% python3 -q
>>> import numpy as np
>>> import numpy.linalg as la
>>> np.set_printoptions(suppress=True, linewidth=140)
>>> def rd(a):
...     return np.round(a, 2) + 0
... 
>>> m1 = np.load("dump.npy")
>>> m1
array([[1, 0, 0],
       [0, 0, 1],
       [0, 1, 0]])
>>> f = np.array([2, -2, -2])
>>> B = m1 + np.outer(f, np.eye(3)[1])
>>> la.matrix_rank(B - m1)
np.int64(1)
>>> rd(la.det(B) / la.det(m1)), rd(1 + la.solve(m1, f)[1])
(np.float64(-1.0), np.float64(-1.0))
>>> la.matrix_rank(la.inv(B) - la.inv(m1), tol=1e-8)
np.int64(1)
>>> feats = np.load("test3.npy")
>>> feats
array([[4, 6, 6, 4, 6, 6],
       [4, 4, 4, 4, 4, 4],
       [0, 0, 0, 0, 0, 0],
       [6, 9, 9, 2, 3, 3],
       [6, 6, 6, 2, 2, 2],
       [0, 0, 0, 0, 0, 0]])
>>> np.argsort(-la.norm(feats, axis=0).round(6), kind="stable")[:3]
array([1, 2, 0])
>>> la.matrix_rank(feats, rtol=0.1)
np.int64(2)
>>> np.allclose(feats, feats.T)
False
>>> rd(np.abs(la.eigvals(feats)).max())
np.float64(17.8)
>>> (feats - feats.T) / 2
array([[ 0. ,  1. ,  3. , -1. ,  0. ,  3. ],
       [-1. ,  0. ,  2. , -2.5, -1. ,  2. ],
       [-3. , -2. ,  0. , -4.5, -3. ,  0. ],
       [ 1. ,  2.5,  4.5,  0. ,  0.5,  1.5],
       [ 0. ,  1. ,  3. , -0.5,  0. ,  1. ],
       [-3. , -2. ,  0. , -1.5, -1. ,  0. ]])
>>> rd(la.det(feats))
np.float64(0.0)
>>> np.allclose(feats @ feats.T, feats.T @ feats)
False
>>> la.matrix_power(feats, 3)
array([[1672, 2052, 2052, 1144, 1404, 1404],
       [1368, 1672, 1672,  936, 1144, 1144],
       [   0,    0,    0,    0,    0,    0],
       [1716, 2106, 2106, 1100, 1350, 1350],
       [1404, 1716, 1716,  900, 1100, 1100],
       [   0,    0,    0,    0,    0,    0]])
>>> feats @ feats
array([[100, 120, 120,  60,  72,  72],
       [ 80, 100, 100,  48,  60,  60],
       [  0,   0,   0,   0,   0,   0],
       [ 90, 108, 108,  70,  84,  84],
       [ 72,  90,  90,  56,  70,  70],
       [  0,   0,   0,   0,   0,   0]])
>>> rd(np.sort(np.abs(la.eigvals(feats))))
array([ 0.  ,  0.  ,  0.45,  1.8 ,  4.45, 17.8 ])
>>> def softmax(z):
...     e = np.exp(z - z.max(axis=-1, keepdims=True))
...     return e / e.sum(axis=-1, keepdims=True)
... 
>>> rd(softmax(feats[2]))
array([0.17, 0.17, 0.17, 0.17, 0.17, 0.17])
>>> rd(softmax(10 * feats[2]))
array([0.17, 0.17, 0.17, 0.17, 0.17, 0.17])
>>> S = feats @ feats.T / np.sqrt(6)
>>> rd(softmax(S))
array([[0.5 , 0.  , 0.  , 0.5 , 0.  , 0.  ],
       [0.5 , 0.  , 0.  , 0.5 , 0.  , 0.  ],
       [0.17, 0.17, 0.17, 0.17, 0.17, 0.17],
       [0.  , 0.  , 0.  , 1.  , 0.  , 0.  ],
       [0.  , 0.  , 0.  , 1.  , 0.  , 0.  ],
       [0.17, 0.17, 0.17, 0.17, 0.17, 0.17]])
>>> rd(softmax(S)[2] @ feats)
array([3.33, 4.17, 4.17, 2.  , 2.5 , 2.5 ])
>>> rd(softmax(S + np.triu(np.full(S.shape, -np.inf), 1)))
array([[1.  , 0.  , 0.  , 0.  , 0.  , 0.  ],
       [1.  , 0.  , 0.  , 0.  , 0.  , 0.  ],
       [0.33, 0.33, 0.33, 0.  , 0.  , 0.  ],
       [0.  , 0.  , 0.  , 1.  , 0.  , 0.  ],
       [0.  , 0.  , 0.  , 1.  , 0.  , 0.  ],
       [0.17, 0.17, 0.17, 0.17, 0.17, 0.17]])
